% ipython --no-banner

In [1]: import numpy as np

In [2]: np.set_printoptions(suppress=True, linewidth=200)

In [3]: rnd = lambda a: np.round(a, 3) + 0

In [4]: arr = np.load("block4.npy")

In [5]: arr
Out[5]: 
array([[1, 2, 0, 0, 0, 0],
       [0, 2, 0, 0, 0, 0],
       [0, 2, 0, 0, 0, 0],
       [0, 0, 1, 2, 0, 0],
       [0, 0, 0, 2, 0, 0],
       [0, 0, 0, 2, 0, 0],
       [0, 0, 0, 0, 1, 2],
       [0, 0, 0, 0, 0, 2],
       [0, 0, 0, 0, 0, 2]])

In [6]: hat = arr @ np.linalg.solve(arr.T @ arr, arr.T)

In [7]: np.allclose(hat @ hat, hat)
Out[7]: True

In [8]: hat @ arr[:, 5]
Out[8]: array([0., 0., 0., 0., 0., 0., 2., 2., 2.])

In [9]: x = np.array([3, 0, 3, 0, 0, 1])

In [10]: y = arr @ x

In [11]: c, lr = np.zeros(6), 1 / np.linalg.norm(arr, 2) ** 2

In [12]: for i in range(15):
    ...:     c -= lr * arr.T @ (arr @ c - y)
    ...:     if i % 5 == 0: print(i, round(np.linalg.norm(arr @ c - y), 3))
    ...: 
0 3.189
5 2.436
10 1.861

In [13]: rnd(np.linalg.cond(arr))
Out[13]: np.float64(4.367)

In [14]: rnd(c)
Out[14]: array([1.703, 0.229, 1.703, 0.229, 0.076, 0.987])

In [15]: rng = np.random.default_rng(51)

In [16]: M2 = arr + rng.integers(-2, 3, (9, 3)) @ rng.integers(-2, 3, (3, 6))

In [17]: M2
Out[17]: 
array([[-2, -3,  2,  5,  4,  4],
       [ 0,  3, -1, -1, -5, -2],
       [ 0,  3,  2, -1, -2, -2],
       [-1, -3,  0,  5,  5,  4],
       [-3, -5, -1,  7,  1,  4],
       [ 3,  5,  0, -3, -2, -4],
       [-2, -2, -2,  2, -5,  2],
       [ 2,  2,  1, -2,  5,  2],
       [ 0,  2,  1, -2, -7, -2]])

In [18]: M2 - arr
Out[18]: 
array([[-3, -5,  2,  5,  4,  4],
       [ 0,  1, -1, -1, -5, -2],
       [ 0,  1,  2, -1, -2, -2],
       [-1, -3, -1,  3,  5,  4],
       [-3, -5, -1,  5,  1,  4],
       [ 3,  5,  0, -5, -2, -4],
       [-2, -2, -2,  2, -6,  0],
       [ 2,  2,  1, -2,  5,  0],
       [ 0,  2,  1, -2, -7, -4]])

In [19]: np.linalg.matrix_rank(M2 - arr, tol=1e-8)
Out[19]: np.int64(3)

In [20]: rnd(np.linalg.svd(M2 - arr, compute_uv=False))
Out[20]: array([19.057, 11.93 ,  4.064,  0.   ,  0.   ,  0.   ])

In [21]: np.abs(M2 - arr).sum(axis=1)
Out[21]: array([23, 10,  8, 17, 19, 19, 14, 12, 16])

In [22]: K = np.load("arr.npy")

In [23]: K
Out[23]: 
array([[ 13.,   1.,   5.,   3.],
       [  2.,   4.,   0.,   2.],
       [-11.,   3.,  -5.,  -1.],
       [-15.,  -5.,  -5.,  -5.]])

In [24]: [round(float(x), 3) for x in np.linalg.svd(K, compute_uv=False)[:3]]
Out[24]: [25.155, 7.155, 0.0]

In [25]: rnd(np.linalg.norm(K, 2) / np.linalg.norm(K))
Out[25]: np.float64(0.962)

In [26]: r = np.linalg.matrix_rank(K)

In [27]: r
Out[27]: np.int64(2)

In [28]: ns = np.linalg.svd(K)[2][r:].T

In [29]: [int(np.linalg.matrix_rank(np.delete(K, i, axis=0))) for i in range(4)]
Out[29]: [2, 2, 2, 2]

In [30]: rnd(K @ ns)
Out[30]: 
array([[0., 0.],
       [0., 0.],
       [0., 0.],
       [0., 0.]])

In [31]: rnd(ns @ ns.T)
Out[31]: 
array([[ 0.167,  0.   , -0.333, -0.167],
       [ 0.   ,  0.167,  0.167, -0.333],
       [-0.333,  0.167,  0.833,  0.   ],
       [-0.167, -0.333,  0.   ,  0.833]])

In [32]: np.allclose(K @ ns, 0)
Out[32]: True

In [33]: [int(np.linalg.matrix_rank(K[:, :j + 1])) for j in range(4)]
Out[33]: [1, 2, 2, 2]

In [34]: U, sv, VT = np.linalg.svd(K)

In [35]: vecs = VT[:(sv > 1e-8).sum()]

In [36]: x = K[3] + -2 * K[2] + rng.integers(2) * np.eye(4)[0]

In [37]: x
Out[37]: array([  7., -11.,   5.,  -3.])

In [38]: np.linalg.matrix_rank(np.vstack([K, x]))
Out[38]: np.int64(2)

In [39]: np.allclose(vecs.T @ vecs @ x, x)
Out[39]: True

In [40]: rnd(np.linalg.det(K))
Out[40]: np.float64(0.0)

In [41]: rnd(np.linalg.matrix_power(K, 3))
Out[41]: 
array([[ 367.,  109.,  125.,  117.],
       [   8.,   16.,    0.,    8.],
       [-359.,  -93., -125., -109.],
       [-375., -125., -125., -125.]])

In [42]: K.inv()
---------------------------------------------------------------------------
AttributeError                            Traceback (most recent call last)
Cell In[42], line 1
----> 1 K.inv()

AttributeError: 'numpy.ndarray' object has no attribute 'inv'

In [43]: rnd(np.sort(np.abs(np.linalg.eigvals(K))))
Out[43]: array([0., 0., 2., 5.])

In [44]: np.allclose(K, K.T)
Out[44]: False

In [45]: M2 = np.array([[-2, 3, -3], [3, -3, -3]])

In [46]: basis = np.kron(M2, K)

In [47]: basis
Out[47]: 
array([[-26.,  -2., -10.,  -6.,  39.,   3.,  15.,   9., -39.,  -3., -15.,  -9.],
       [ -4.,  -8.,  -0.,  -4.,   6.,  12.,   0.,   6.,  -6., -12.,  -0.,  -6.],
       [ 22.,  -6.,  10.,   2., -33.,   9., -15.,  -3.,  33.,  -9.,  15.,   3.],
       [ 30.,  10.,  10.,  10., -45., -15., -15., -15.,  45.,  15.,  15.,  15.],
       [ 39.,   3.,  15.,   9., -39.,  -3., -15.,  -9., -39.,  -3., -15.,  -9.],
       [  6.,  12.,   0.,   6.,  -6., -12.,  -0.,  -6.,  -6., -12.,  -0.,  -6.],
       [-33.,   9., -15.,  -3.,  33.,  -9.,  15.,   3.,  33.,  -9.,  15.,   3.],
       [-45., -15., -15., -15.,  45.,  15.,  15.,  15.,  45.,  15.,  15.,  15.]])

In [48]: basis.shape
Out[48]: (8, 12)
